$ ipython --no-banner

In [1]: import numpy as np

In [2]: np.set_printoptions(precision=2, suppress=True, linewidth=120)

In [3]: A = np.load("run8.npy")

In [4]: print(A)
[[ 1 -1 -1  1  1 -1 -1  1]
 [ 1 -1  1 -1  1 -1  1 -1]
 [ 1 -1 -1  1 -1  1  1 -1]
 [ 1 -1  1 -1 -1  1 -1  1]]

In [5]: other = A[0, 0] * A[1:] - np.outer(A[1:, 0], A[0])

In [6]: print(other)
[[ 0  0  2 -2  0  0  2 -2]
 [ 0  0  0  0 -2  2  2 -2]
 [ 0  0  2 -2 -2  2  0  0]]

In [7]: print(np.flatnonzero(~other.round(6).any(axis=1)))
[]

In [8]: print(np.linalg.matrix_rank(other), np.linalg.matrix_rank(A))
3 4

In [9]: print(A[:, 0] / A[0, 0])
[1. 1. 1. 1.]

In [10]: t = np.radians(36)

In [11]: r_ = np.eye(8)

In [12]: r_[3, 3] = r_[4, 4] = np.cos(t)

In [13]: r_[3, 4], r_[4, 3] = -np.sin(t), np.sin(t)

In [14]: print(r_)
[[ 1.    0.    0.    0.    0.    0.    0.    0.  ]
 [ 0.    1.    0.    0.    0.    0.    0.    0.  ]
 [ 0.    0.    1.    0.    0.    0.    0.    0.  ]
 [ 0.    0.    0.    0.81 -0.59  0.    0.    0.  ]
 [ 0.    0.    0.    0.59  0.81  0.    0.    0.  ]
 [ 0.    0.    0.    0.    0.    1.    0.    0.  ]
 [ 0.    0.    0.    0.    0.    0.    1.    0.  ]
 [ 0.    0.    0.    0.    0.    0.    0.    1.  ]]

In [15]: other = A @ r_.T

In [16]: print(np.allclose(A @ A.T, other @ other.T))
True

In [17]: print(np.abs(other - A).max(axis=0))
[0.   0.   0.   0.78 0.78 0.   0.   0.  ]

In [18]: print(np.allclose(np.linalg.norm(A, axis=1), np.linalg.norm(other, axis=1)))
True

In [19]: print(A.sum(axis=1))
[0 0 0 0]

In [20]: A[4]
Traceback (most recent call last):
  Cell In[20], line 1
    A[4]
IndexError: index 4 is out of bounds for axis 0 with size 4


In [21]: print(A.mean(axis=0))
[ 1. -1.  0.  0.  0.  0.  0.  0.]

In [22]: print(A.shape)
(4, 8)
